In [1]: import numpy as np

In [2]: np.set_printoptions(precision=2, suppress=True, linewidth=120)

In [3]: F = np.load("sample2.npy")

In [4]: F
Out[4]: 
array([[0, 0, 5, 5, 2, 2, 1, 2, 0],
       [1, 0, 3, 1, 2, 5, 1, 1, 3],
       [2, 1, 0, 2, 3, 1, 0, 5, 5],
       [3, 0, 5, 5, 2, 2, 4, 2, 4],
       [2, 1, 0, 2, 3, 1, 0, 5, 5]])

In [5]: def softmax(z):
   ...:     e = np.exp(z - z.max(axis=-1, keepdims=True))
   ...:     return e / e.sum(axis=-1, keepdims=True)
   ...: 

In [6]: np.round(softmax(F[3] + 4), 2) + 0
Out[6]: array([0.04, 0.  , 0.33, 0.33, 0.02, 0.02, 0.12, 0.02, 0.12])

In [7]: np.round(softmax(10 * F[3]), 2) + 0
Out[7]: array([0. , 0. , 0.5, 0.5, 0. , 0. , 0. , 0. , 0. ])

In [8]: softmax(F).sum(axis=1)
Out[8]: array([1., 1., 1., 1., 1.])

In [9]: np.round(softmax(F[3]), 2) + 0
Out[9]: array([0.04, 0.  , 0.33, 0.33, 0.02, 0.02, 0.12, 0.02, 0.12])

In [10]: S = F @ F.T / np.sqrt(9)

In [11]: np.round(softmax(S), 2) + 0
Out[11]: 
array([[0.27, 0.  , 0.  , 0.73, 0.  ],
       [0.  , 0.21, 0.  , 0.79, 0.  ],
       [0.  , 0.  , 0.5 , 0.  , 0.5 ],
       [0.  , 0.  , 0.  , 1.  , 0.  ],
       [0.  , 0.  , 0.5 , 0.  , 0.5 ]])

In [12]: np.round(softmax(S + np.triu(np.full(S.shape, -np.inf), 1)), 2) + 0
Out[12]: 
array([[1.  , 0.  , 0.  , 0.  , 0.  ],
       [0.01, 0.99, 0.  , 0.  , 0.  ],
       [0.  , 0.  , 1.  , 0.  , 0.  ],
       [0.  , 0.  , 0.  , 1.  , 0.  ],
       [0.  , 0.  , 0.5 , 0.  , 0.5 ]])

In [13]: softmax(S).round(6).argmax(axis=1)
Out[13]: array([3, 3, 2, 3, 2])

In [14]: E = np.loadtxt("w.csv", delimiter=",")

In [15]: E
Out[15]: 
array([[ 29.91, -30.78,  19.2 , -10.55,  -9.78,   9.69,  29.99,  12.  , -28.84],
       [ 30.69, -29.82,  20.48, -11.12, -10.23,  11.97,  29.03,  12.63, -30.45],
       [ 29.08, -30.85,  19.41, -11.13, -10.63,   9.32,  29.61,   9.88, -28.82],
       [ 29.71, -28.35,  19.32,  -9.17,  -9.95,   9.12,  30.2 ,  10.97, -28.83],
       [ 29.77, -29.78,  20.3 , -10.45, -10.09,   8.62,  29.12,   9.04, -31.82],
       [ 30.03, -29.44,  19.28,  -9.18, -11.06,   9.13,  30.93,   8.72, -29.73],
       [ 31.48, -31.68,  18.79,  -9.64, -10.37,   8.84,  29.  ,  10.39, -31.19],
       [ 29.31, -29.02,  19.09, -10.27,  -8.78,  10.76,  28.68,   9.43, -31.14],
       [ 31.05, -29.75,  19.53,  -9.22,  -9.46,  10.48,  28.57,   9.16, -30.17],
       [ 31.52, -29.96,  19.97,  -9.86, -11.12,   9.9 ,  31.8 ,  11.93, -29.79],
       [ 30.17, -28.89,  19.44,  -8.92,  -9.94,  10.24,  30.53,   9.64, -30.85],
       [ 30.36, -29.62,  20.48, -10.61, -10.55,  10.54,  28.6 ,  10.39, -29.41],
       [ 28.41, -30.45,  20.82,  -8.83,  -9.3 ,   9.98,  30.23,   9.3 , -29.62],
       [ 30.13, -30.62,  20.58,  -9.45,  -7.93,  10.18,  28.69,  10.33, -28.94],
       [ 29.81, -28.8 ,  18.46,  -9.11,  -9.78,  12.06,  29.  ,  10.66, -30.32],
       [ 30.59, -31.76,  19.  ,  -9.79, -10.22,   9.42,  30.69,   8.67, -28.46],
       [ 29.64, -29.79,  20.76,  -9.66,  -9.58,   9.47,  29.64,  11.77, -31.82],
       [ 31.41, -29.33,  19.79, -10.64, -11.46,  10.46,  28.49,   9.27, -31.02],
       [ 30.87, -29.52,  19.88,  -9.87, -10.77,   9.33,  30.06,  10.74, -30.33],
       [ 30.82, -28.91,  20.6 , -11.09,  -8.96,  10.93,  30.23,   9.36, -29.69],
       [ 27.57, -29.37,  20.1 ,  -9.54,  -8.43,  10.71,  30.22,   9.2 , -30.14],
       [ 29.1 , -30.65,  19.5 , -10.31,  -7.89,  10.62,  30.36,   6.64, -29.37],
       [ 28.28, -29.73,  17.72,  -9.8 ,  -9.39,   9.05,  30.56,   9.66, -27.87],
       [ 29.4 , -29.3 ,  21.85, -10.05,  -9.9 ,  10.89,  29.98,   8.62, -29.08],
       [ 31.44, -27.99,  21.8 , -11.1 ,  -9.33,   9.88,  30.35,   6.54, -30.92],
       [ 29.5 , -29.05,  20.14, -11.04,  -9.88,  10.1 ,  29.43,  10.01, -29.39],
       [ 30.93, -29.45,  20.21, -11.05,  -8.88,   9.02,  30.57,   9.55, -29.15],
       [ 29.9 , -29.32,  17.39, -11.32,  -9.32,  10.38,  30.25,   9.58, -30.46],
       [ 28.43, -29.53,  19.39, -11.28,  -9.78,   8.68,  29.37,   9.99, -31.33],
       [ 30.98, -31.45,  21.63,  -9.7 , -11.74,  10.31,  31.86,  10.87, -30.42]])

In [16]: np.abs(E).max()
Out[16]: np.float64(31.86)

In [17]: np.linalg.svd(E, compute_uv=False)
Out[17]: array([361.97,   7.61,   6.49,   5.36,   5.17,   4.65,   4.35,   4.16,   3.38])

In [18]: E[:, 9]
---------------------------------------------------------------------------
IndexError                                Traceback (most recent call last)
Cell In[18], line 1
----> 1 E[:, 9]

IndexError: index 9 is out of bounds for axis 1 with size 9

In [19]: E.sum(axis=0)
Out[19]: array([ 900.29, -892.96,  594.91, -303.75, -294.5 ,  300.08,  896.04,  294.94, -899.37])

In [20]: np.count_nonzero(E)
Out[20]: np.int64(270)

In [21]: basis = E[[9, 6]].astype(float)

In [22]: for _ in range(5):
    ...:     lab = np.linalg.norm(E[:, None] - basis, axis=-1).argmin(axis=1)
    ...:     basis = np.array([E[lab == j].mean(axis=0) for j in range(2)])
    ...: 

In [23]: lab
Out[23]: array([0, 0, 0, 0, 1, 0, 0, 1, 1, 0, 1, 0, 1, 1, 1, 0, 0, 1, 0, 1, 1, 1, 0, 1, 1, 1, 0, 1, 1, 0])

In [24]: basis[1] - basis[0]
Out[24]: array([-0.53,  0.73,  0.2 , -0.08,  0.92,  0.66, -0.59, -1.41, -0.62])

In [25]: cov = np.cov(E, rowvar=False)

In [26]: np.linalg.eigvalsh(cov)[::-1]
Out[26]: array([2.2 , 1.58, 1.32, 0.99, 0.75, 0.69, 0.61, 0.4 , 0.39])

In [27]: np.argsort(-E.std(axis=0).round(6), kind="stable")
Out[27]: array([7, 2, 0, 8, 4, 1, 6, 5, 3])

In [28]: np.polyfit(E[:, 3], E[:, 4], 1)
Out[28]: array([ -0.04, -10.19])

In [29]: Xs = E - E.mean(axis=0)

In [30]: left, sv, Vh = np.linalg.svd(Xs, full_matrices=False)

In [31]: np.abs(Vh[-1])
Out[31]: array([0.3 , 0.12, 0.12, 0.11, 0.71, 0.02, 0.49, 0.18, 0.31])

In [32]: np.linalg.matrix_rank(Xs)
Out[32]: np.int64(9)

In [33]: (np.sign(left[:, 0]) == np.sign(left[0, 0])).astype(int)
Out[33]: array([1, 1, 1, 1, 0, 0, 1, 0, 0, 1, 0, 1, 0, 0, 1, 0, 1, 1, 1, 0, 0, 0, 0, 0, 0, 0, 0, 0, 0, 1])

In [34]: np.round(Vh[0] * np.sign(Vh[0, np.abs(Vh[0]).argmax()]), 2) + 0
Out[34]: array([ 0.32, -0.17,  0.01,  0.03, -0.43, -0.01,  0.  ,  0.82, -0.12])

In [35]: np.round(Xs.mean(axis=0), 2) + 0
Out[35]: array([0., 0., 0., 0., 0., 0., 0., 0., 0.])

In [36]: m1 = np.load("x.npy")

In [37]: m1
Out[37]: 
array([[ 5, -4,  7,  2, -7, -1, -6, -5,  5,  3],
       [ 4, -8,  2, -2,  7,  6, -6,  5,  2, -6],
       [-7, -2, -8, -8, -7, -9, -2,  1,  6, -6],
       [-7,  5,  8, -4, -7,  5, -1, -6,  9, -8],
       [ 0,  5,  4,  1, -9, -1, -8, -4,  0, -7],
       [ 5, -3,  8, -3, -7,  1,  5,  4, -5, -3],
       [-7, -2, -8, -8, -7, -9, -2,  1,  6, -6],
       [ 4, -5, -5,  9,  8,  5,  1,  6,  2,  4],
       [-6,  2, -3,  6, -8, -9,  6,  8,  5, -6]])

In [38]: # looks like rank 8

In [39]: rk = np.linalg.matrix_rank(m1)

In [40]: rk
Out[40]: np.int64(8)

In [41]: null = np.linalg.svd(m1)[2][rk:].T

In [42]: np.round(m1 @ null, 2) + 0
Out[42]: 
array([[0., 0.],
       [0., 0.],
       [0., 0.],
       [0., 0.],
       [0., 0.],
       [0., 0.],
       [0., 0.],
       [0., 0.],
       [0., 0.]])

In [43]: [int(np.linalg.matrix_rank(m1[:i])) for i in range(1, len(m1) + 1)]
Out[43]: [1, 2, 3, 4, 5, 6, 6, 7, 8]

In [44]: [int(np.linalg.matrix_rank(np.delete(m1, i, axis=0))) for i in range(9)]
Out[44]: [7, 7, 8, 7, 7, 7, 8, 7, 7]
